$ ipython --no-banner

In [1]: import numpy as np

In [2]: np.set_printoptions(precision=4, suppress=True, linewidth=160)

In [3]: rd = lambda a: np.round(a, 4) + 0

In [4]: X = np.load("run15.npy")

In [5]: X
Out[5]: 
array([[ 1.668 ,  0.2093, -2.2572,  3.1341],
       [-0.5604,  0.0502, -0.2232, -2.5814],
       [ 3.2583, -0.7322, -0.7829,  8.2232]])

In [6]: x = np.array([-3, -3, 0, -1])

In [7]: X @ np.eye(4)[1]
Out[7]: array([ 0.2093,  0.0502, -0.7322])

In [8]: X @ x
Out[8]: array([ -8.766 ,   4.112 , -15.8015])

In [9]: (X * x).sum(axis=1)
Out[9]: array([ -8.766 ,   4.112 , -15.8015])

In [10]: np.linalg.norm(X @ x) <= np.linalg.norm(X, 2) * np.linalg.norm(x) + 1e-9
Out[10]: np.True_

In [11]: X @ (2 * x)
Out[11]: array([-17.532,   8.224, -31.603])

In [12]: x @ X
---------------------------------------------------------------------------
ValueError                                Traceback (most recent call last)
Cell In[12], line 1
----> 1 x @ X

ValueError: matmul: Input operand 1 has a mismatch in its core dimension 0, with gufunc signature (n?,k),(k,m?)->(n?,m?) (size 3 is different from 4)

In [13]: np.sign((X @ x).round(6))
Out[13]: array([-1.,  1., -1.])

In [14]: U, sig, Vt = np.linalg.svd(X, full_matrices=False)

In [15]: rd(np.cumsum(sig ** 2) / np.sum(sig ** 2))
Out[15]: array([0.9601, 0.9985, 1.    ])

In [16]: rd(U.T @ X @ Vt.T)
Out[16]: 
array([[10. ,  0. ,  0. ],
       [ 0. ,  2. ,  0. ],
       [ 0. ,  0. ,  0.4]])

In [17]: np.allclose(U * sig @ Vt, X)
Out[17]: True

In [18]: rd(np.abs(Vt[0]))
Out[18]: array([0.3674, 0.0584, 0.1499, 0.916 ])

In [19]: U.shape, sig.shape, Vt.shape
Out[19]: ((3, 3), (3,), (3, 4))

In [20]: rd(np.sqrt((sig ** 2).sum())), rd(np.linalg.norm(X))
Out[20]: (np.float64(10.2059), np.float64(10.2059))

In [21]: rd(Vt @ Vt.T)
Out[21]: 
array([[1., 0., 0.],
       [0., 1., 0.],
       [0., 0., 1.]])

In [22]: r0 = np.array([-1, -2])

In [23]: rd(np.cross(X[0, :3], X[2, :3]))
Out[23]: array([-1.8166, -6.0488, -1.9033])

In [24]: rd(np.correlate(X[0], X[2], "full"))
Out[24]: array([ 13.7163,   0.4152, -19.9466,  32.8211,  -0.119 ,  -9.6494,  10.2118])

In [25]: W0 = np.diag(10 * np.array([2, 0])) + np.array([[3, 2], [2, 3]])

In [26]: W0
Out[26]: 
array([[23,  2],
       [ 2,  3]])

In [27]: Y = W0 / np.linalg.norm(W0, axis=1, keepdims=True)

In [28]: cov = Y @ Y.T

In [29]: rd(cov[0])
Out[29]: array([1.    , 0.6247])

In [30]: rd(np.degrees(np.arccos(np.clip(cov[0, 1], -1, 1))))
Out[30]: np.float64(51.3402)

In [31]: (cov - 2 * np.eye(2)).round(6).argmax(axis=1)
Out[31]: array([1, 0])

In [32]: (np.abs(cov) > 0.9).astype(int)
Out[32]: 
array([[1, 0],
       [0, 1]])

In [33]: rd(cov)
Out[33]: 
array([[1.    , 0.6247],
       [0.6247, 1.    ]])

In [34]: m1 = np.load("data.npy")

In [35]: m1
Out[35]: 
array([[ -3.3765,  -6.1368, -11.5797,   5.1197],
       [ -2.0354,  -2.1047, -12.8981,   1.6561],
       [  2.7911,  -3.2078,   1.0435,  -1.4769],
       [  1.2076,  -8.8525,  -7.7968,   3.4207],
       [ -9.7965,  -5.5522, -12.3019,  -0.8791],
       [  2.7001,   8.7609,   1.2094,  -2.6738],
       [ -3.0398,  -1.6288,  -5.1823,  -6.9818],
       [ -3.9605,   6.6361,  13.5116,   1.7422],
       [  2.0962,   0.3181,  -7.2125,   1.2155],
       [ -4.0998,   3.9099,  -0.3792,   6.6238],
       [-13.5936,   1.0293,  -0.3861,   4.534 ],
       [ -2.9925,   3.6351, -13.3416,  -1.5013],
       [ -4.8057,   8.81  ,   7.5521,  11.1671],
       [ 11.0613,  -8.314 ,   3.6125,  -2.5495],
       [ -5.1408,  -1.4831,   0.7812,  -2.3621],
       [ -0.1628,   4.7487,  17.7324,   1.5178],
       [  2.5825,  -7.6977, -15.6793,  -2.1101],
       [ -4.249 ,  13.1433,  -1.6565,   8.4098],
       [  5.9018,  -4.2132,  20.8298,  -3.6879],
       [ -1.9411,  -1.6884,   7.5307,   2.467 ],
       [  6.5881,   0.7855,  -6.8959,  -5.3886],
       [  1.8425, -10.2635,  -7.6264,  -2.144 ],
       [ -5.5159,   2.8988,  -2.4937,  -4.5713],
       [ -0.5695,  -1.0453, -12.0998,  -5.4303]])

In [36]: D = np.linalg.norm(m1[:, None] - m1[None], axis=-1)

In [37]: np.unravel_index(D.round(6).argmax(), D.shape)
Out[37]: (np.int64(16), np.int64(18))

In [38]: np.flatnonzero(D[19] < D.mean() / 2)
Out[38]: array([19])

In [39]: D.mean(axis=1).argmax()
Out[39]: np.int64(18)

In [40]: rd(D[:5, :5])
Out[40]: 
array([[ 0.    ,  5.6384, 15.7949,  6.7517,  8.8355],
       [ 5.6384,  0.    , 15.1227,  9.2297,  8.8827],
       [15.7949, 15.1227,  0.    , 11.6836, 18.5041],
       [ 6.7517,  9.2297, 11.6836,  0.    , 13.0678],
       [ 8.8355,  8.8827, 18.5041, 13.0678,  0.    ]])
